$ python3 -q
>>> import numpy as np
>>> from numpy import linalg as LA
>>> np.set_printoptions(precision=3, suppress=True, linewidth=120)
>>> def tidy(a):
...     return np.round(a, 3) + 0
... 
>>> A = np.load("w.npy")
>>> print(A)
[[4. 0. 0. 3. 0. 0. 3.]
 [0. 4. 3. 0. 3. 3. 0.]
 [0. 3. 4. 0. 3. 3. 0.]
 [3. 0. 0. 4. 0. 0. 3.]
 [0. 3. 3. 0. 4. 3. 0.]
 [0. 3. 3. 0. 3. 4. 0.]
 [3. 0. 0. 3. 0. 0. 4.]]
>>> # 2 blocks once reordered
>>> print((A != 0).astype(int))
[[1 0 0 1 0 0 1]
 [0 1 1 0 1 1 0]
 [0 1 1 0 1 1 0]
 [1 0 0 1 0 0 1]
 [0 1 1 0 1 1 0]
 [0 1 1 0 1 1 0]
 [1 0 0 1 0 0 1]]
>>> print(tidy(np.sort(LA.eigvals(A).real)))
[ 1.  1.  1.  1.  1. 10. 13.]
>>> x0 = np.ones(7)
>>> for _ in range(7):
...     x0 = A @ x0
...     x0 /= LA.norm(x0)
...     print(round(x0 @ A @ x0, 3))
... 
12.078
12.376
12.597
12.747
12.845
12.906
12.944
>>> print(tidy(x0))
[0.079 0.495 0.495 0.079 0.495 0.495 0.079]
>>> print(tidy(LA.eigvalsh(A)[-1]))
13.0
>>> M2 = A[0, 0] * A[1:] - np.outer(A[1:, 0], A[0])
>>> print(M2)
[[ 0. 16. 12.  0. 12. 12.  0.]
 [ 0. 12. 16.  0. 12. 12.  0.]
 [ 0.  0.  0.  7.  0.  0.  3.]
 [ 0. 12. 12.  0. 16. 12.  0.]
 [ 0. 12. 12.  0. 12. 16.  0.]
 [ 0.  0.  0.  3.  0.  0.  7.]]
>>> print(np.flatnonzero(~M2.round(6).any(axis=1)))
[]
>>> print(LA.matrix_rank(M2), LA.matrix_rank(A))
6 7
>>> print(A[:, 0] / A[0, 0])
[1.   0.   0.   0.75 0.   0.   0.75]
>>> print(tidy(LA.norm(M2)))
53.554
>>> print(tidy(M2.mean(axis=0)))
[0.    8.667 8.667 1.667 8.667 8.667 1.667]
>>> print(M2 - M2[0])
[[  0.   0.   0.   0.   0.   0.   0.]
 [  0.  -4.   4.   0.   0.   0.   0.]
 [  0. -16. -12.   7. -12. -12.   3.]
 [  0.  -4.   0.   0.   4.   0.   0.]
 [  0.  -4.   0.   0.   0.   4.   0.]
 [  0. -16. -12.   3. -12. -12.   7.]]
>>> print(tidy(LA.svd(M2, compute_uv=False)))
[52. 10.  4.  4.  4.  4.]
